% ipython --no-banner

In [1]: import numpy as np

In [2]: np.set_printoptions(suppress=True, linewidth=120)

In [3]: W0 = np.load("x.npy")

In [4]: W0
Out[4]: 
array([[-0.5, -2.9,  0.7],
       [ 0.8, -2.3,  1.8],
       [ 1.5,  2.4, -0.9],
       [ 1.6,  0.4, -2.5],
       [ 1.2, -2.8,  0. ],
       [-0.6,  2.5,  1.5],
       [-2.8, -0.8,  0.7],
       [ 1.7, -0.9, -2.3],
       [-1.9,  1. , -2.1],
       [-1.1, -2. ,  1.9],
       [-0.9,  2.7, -1.1],
       [ 0.4,  2.7,  1.2]])

In [5]: Ac = (W0 - W0.mean(axis=0)) / W0.std(axis=0)

In [6]: np.round(Ac.std(axis=0), 1)
Out[6]: array([1., 1., 1.])

In [7]: np.argwhere(np.abs(Ac) > 2)
Out[7]: array([], shape=(0, 2), dtype=int64)

In [8]: c = np.linalg.lstsq(np.delete(Ac, 2, axis=1), Ac[:, 2])[0]

In [9]: round(float(1 - np.var(Ac[:, 2] - np.delete(Ac, 2, axis=1) @ c)), 1)
Out[9]: 0.1

In [10]: np.abs(c).argmax()
Out[10]: np.int64(0)

In [11]: rng = np.random.default_rng(8183)

In [12]: idx = rng.permutation(3)

In [13]: B = W0[:, idx] * rng.choice([-1, 1], 3)

In [14]: B
Out[14]: 
array([[ 2.9,  0.7, -0.5],
       [ 2.3,  1.8,  0.8],
       [-2.4, -0.9,  1.5],
       [-0.4, -2.5,  1.6],
       [ 2.8,  0. ,  1.2],
       [-2.5,  1.5, -0.6],
       [ 0.8,  0.7, -2.8],
       [ 0.9, -2.3,  1.7],
       [-1. , -2.1, -1.9],
       [ 2. ,  1.9, -1.1],
       [-2.7, -1.1, -0.9],
       [-2.7,  1.2,  0.4]])

In [15]: left, _, VT = np.linalg.svd(W0.T @ B)

In [16]: np.round(left @ VT, 1) + 0
Out[16]: 
array([[ 0.,  0.,  1.],
       [-1.,  0.,  0.],
       [ 0.,  1.,  0.]])

In [17]: idx
Out[17]: array([1, 2, 0])

In [18]: def softmax(z):
    ...:     e = np.exp(z - z.max(axis=-1, keepdims=True))
    ...:     return e / e.sum(axis=-1, keepdims=True)
    ...: 

In [19]: np.round(softmax(10 * B[0]), 1) + 0
Out[19]: array([1., 0., 0.])

In [20]: np.round(softmax(B[0]), 1) + 0
Out[20]: array([0.9, 0.1, 0. ])

In [21]: np.round(softmax(B[0] + 2), 1) + 0
Out[21]: array([0.9, 0.1, 0. ])

In [22]: np.round(softmax(B).sum(axis=1), 1)
Out[22]: array([1., 1., 1., 1., 1., 1., 1., 1., 1., 1., 1., 1.])

In [23]: att = B @ B.T / np.sqrt(3)

In [24]: np.round(softmax(att + np.triu(np.full(att.shape, -np.inf), 1)), 1) + 0
Out[24]: 
array([[1. , 0. , 0. , 0. , 0. , 0. , 0. , 0. , 0. , 0. , 0. , 0. ],
       [0.3, 0.7, 0. , 0. , 0. , 0. , 0. , 0. , 0. , 0. , 0. , 0. ],
       [0. , 0. , 1. , 0. , 0. , 0. , 0. , 0. , 0. , 0. , 0. , 0. ],
       [0. , 0. , 0.1, 0.9, 0. , 0. , 0. , 0. , 0. , 0. , 0. , 0. ],
       [0.2, 0.2, 0. , 0. , 0.6, 0. , 0. , 0. , 0. , 0. , 0. , 0. ],
       [0. , 0. , 0. , 0. , 0. , 0.9, 0. , 0. , 0. , 0. , 0. , 0. ],
       [0.1, 0. , 0. , 0. , 0. , 0. , 0.9, 0. , 0. , 0. , 0. , 0. ],
       [0. , 0. , 0. , 0.4, 0. , 0. , 0. , 0.6, 0. , 0. , 0. , 0. ],
       [0. , 0. , 0. , 0. , 0. , 0. , 0. , 0. , 0.9, 0. , 0. , 0. ],
       [0.2, 0.2, 0. , 0. , 0. , 0. , 0.1, 0. , 0. , 0.5, 0. , 0. ],
       [0. , 0. , 0.1, 0. , 0. , 0.1, 0. , 0. , 0.1, 0. , 0.7, 0. ],
       [0. , 0. , 0.1, 0. , 0. , 0.3, 0. , 0. , 0. , 0. , 0.1, 0.5]])

In [25]: softmax(att).round(6).argmax(axis=1)
Out[25]: array([ 0,  1,  2,  3,  4,  5,  6,  7,  8,  9, 10, 11])

In [26]: np.round(softmax(att), 1) + 0
Out[26]: 
array([[0.4, 0.2, 0. , 0. , 0.2, 0. , 0. , 0. , 0. , 0.2, 0. , 0. ],
       [0.2, 0.5, 0. , 0. , 0.2, 0. , 0. , 0. , 0. , 0.1, 0. , 0. ],
       [0. , 0. , 0.6, 0.1, 0. , 0. , 0. , 0. , 0. , 0. , 0.1, 0.1],
       [0. , 0. , 0.1, 0.6, 0. , 0. , 0. , 0.3, 0. , 0. , 0. , 0. ],
       [0.2, 0.2, 0. , 0. , 0.5, 0. , 0. , 0. , 0. , 0. , 0. , 0. ],
       [0. , 0. , 0. , 0. , 0. , 0.5, 0. , 0. , 0. , 0. , 0.1, 0.4],
       [0. , 0. , 0. , 0. , 0. , 0. , 0.8, 0. , 0. , 0.1, 0. , 0. ],
       [0. , 0. , 0. , 0.3, 0. , 0. , 0. , 0.6, 0. , 0. , 0. , 0. ],
       [0. , 0. , 0. , 0. , 0. , 0. , 0. , 0. , 0.7, 0. , 0.2, 0. ],
       [0.2, 0.2, 0. , 0. , 0. , 0. , 0.1, 0. , 0. , 0.5, 0. , 0. ],
       [0. , 0. , 0.1, 0. , 0. , 0.1, 0. , 0. , 0.1, 0. , 0.6, 0.1],
       [0. , 0. , 0.1, 0. , 0. , 0.3, 0. , 0. , 0. , 0. , 0.1, 0.5]])
